% python3 -q
>>> import numpy as np
>>> np.set_printoptions(precision=4, suppress=True, linewidth=100)
>>> X = np.load("mat.npy")
>>> print(X)
[[ 8. -9. -6. -6.  6.  6.]
 [-9.  8.  6.  6. -6. -6.]
 [-6.  6.  3.  4. -4. -4.]
 [-6.  6.  4.  3. -4. -4.]
 [ 6. -6. -4. -4.  3.  4.]
 [ 6. -6. -4. -4.  4.  3.]]
>>> vec = np.array([4, -1, -4, -4, -3, 0])
>>> h = np.maximum(X @ vec, 0)
>>> print(X.T @ h)
[ 1186. -1257.  -838.  -838.   785.   788.]
>>> print(np.maximum(X @ (3 * vec), 0))
[213.   0.   0.   0. 159. 150.]
>>> print(X * (h > 1e-9)[:, None])
[[ 8. -9. -6. -6.  6.  6.]
 [-0.  0.  0.  0. -0. -0.]
 [-0.  0.  0.  0. -0. -0.]
 [-0.  0.  0.  0. -0. -0.]
 [ 6. -6. -4. -4.  3.  4.]
 [ 6. -6. -4. -4.  4.  3.]]
>>> print(np.maximum(X @ vec, 0) - np.maximum(-X @ vec, 0))
[ 71. -74. -46. -46.  53.  50.]
>>> M = np.loadtxt("w.csv", delimiter=",")
>>> print(M)
[[1. 3. 2. 0. 3.]
 [3. 1. 3. 2. 0.]
 [0. 3. 1. 3. 2.]
 [2. 0. 3. 1. 3.]
 [3. 2. 0. 3. 1.]]
>>> cov = M.T @ M
>>> print(np.allclose(cov, cov.T))
True
>>> print(np.diag(cov))
[23. 23. 23. 23. 23.]
>>> print(np.trace(cov), (M ** 2).sum())
115.0 115.0
>>> Y = M / np.linalg.norm(M, axis=1, keepdims=True)
>>> cov = Y @ Y.T
>>> print(cov)
[[1.     0.5217 0.7391 0.7391 0.5217]
 [0.5217 1.     0.5217 0.7391 0.7391]
 [0.7391 0.5217 1.     0.5217 0.7391]
 [0.7391 0.7391 0.5217 1.     0.5217]
 [0.5217 0.7391 0.7391 0.5217 1.    ]]
>>> print(np.linalg.norm(Y, axis=1))
[1. 1. 1. 1. 1.]
>>> print((cov - 2 * np.eye(5)).round(6).argmax(axis=1))
[2 3 0 0 1]
>>> data = np.load("a.npy")
>>> print(data)
[[-0.1  1.   0.   1.5 -0.7]
 [-0.5 -1.1  0.3 -0.9 -0.8]
 [ 2.3 -1.1 -1.6  0.1 -0.7]
 [-0.8  0.2 -1.2 -1.1  0.1]
 [ 2.   1.4  1.7  0.7  0.2]
 [-0.3 -0.4  2.4 -0.1 -0.2]
 [ 0.3 -0.9 -1.2  0.6 -0.8]
 [ 1.   1.1 -0.2  1.1 -1. ]
 [ 1.3 -0.9  0.6 -0.2 -1.5]
 [-0.3  0.1  1.7 -1.1  0.5]
 [-2.1 -0.3 -1.9 -0.2  0.2]
 [-3.  -1.8  3.6 -1.2 -2.1]
 [-0.5  0.  -1.6  1.8  1.2]
 [-0.2  0.1 -0.4  0.8 -1.8]
 [ 0.9  0.3  0.6  1.4  0. ]
 [ 0.5 -0.1 -2.2  0.5 -0.2]
 [ 0.7  0.3 -0.6  2.6  2.3]
 [-1.3 -0.7  1.1 -2.3 -0.4]
 [ 0.8 -0.3  0.2  0.4 -0.3]
 [ 0.8  0.1 -1.   0.2 -1. ]
 [-1.8  0.  -0.5 -0.7 -0.2]
 [-0.9  0.8  0.3 -0.6  0.6]
 [-1.7 -0.6 -0.2  0.6  1.3]]
>>> Y = np.c_[data[:, :4] @ np.array([[2, 0, 2, 2], [0, 0, 2, 2], [0, 1, 2, 1], [1, 0, 2, 0]]), np.array([-1, 4, 1, -8, 0, -7, -4, 2, -7, 0, -8, -1, -5, -9, -6, 5, -6, 8, 8, 6, -7, 3, 5])]
>>> print(Y)
[[ 1.3  0.   4.8  1.8 -1. ]
 [-1.9  0.3 -4.4 -2.9  4. ]
 [ 4.7 -1.6 -0.6  0.8  1. ]
 [-2.7 -1.2 -5.8 -2.4 -8. ]
 [ 4.7  1.7 11.6  8.5  0. ]
 [-0.7  2.4  3.2  1.  -7. ]
 [ 1.2 -1.2 -2.4 -2.4 -4. ]
 [ 3.1 -0.2  6.   4.   2. ]
 [ 2.4  0.6  1.6  1.4 -7. ]
 [-1.7  1.7  0.8  1.3  0. ]
 [-4.4 -1.9 -9.  -6.7 -8. ]
 [-7.2  3.6 -4.8 -6.  -1. ]
 [ 0.8 -1.6 -0.6 -2.6 -5. ]
 [ 0.4 -0.4  0.6 -0.6 -9. ]
 [ 3.2  0.6  6.4  3.  -6. ]
 [ 1.5 -2.2 -2.6 -1.4  5. ]
 [ 4.  -0.6  6.   1.4 -6. ]
 [-4.9  1.1 -6.4 -2.9  8. ]
 [ 2.   0.2  2.2  1.2  8. ]
 [ 1.8 -1.   0.2  0.8  6. ]
 [-4.3 -0.5 -6.  -4.1 -7. ]
 [-2.4  0.3 -0.8  0.1  3. ]
 [-2.8 -0.2 -3.8 -4.8  5. ]]
>>> print(np.round(np.linalg.lstsq(data, Y[:, 0])[0], 4) + 0)
[2. 0. 0. 1. 0.]
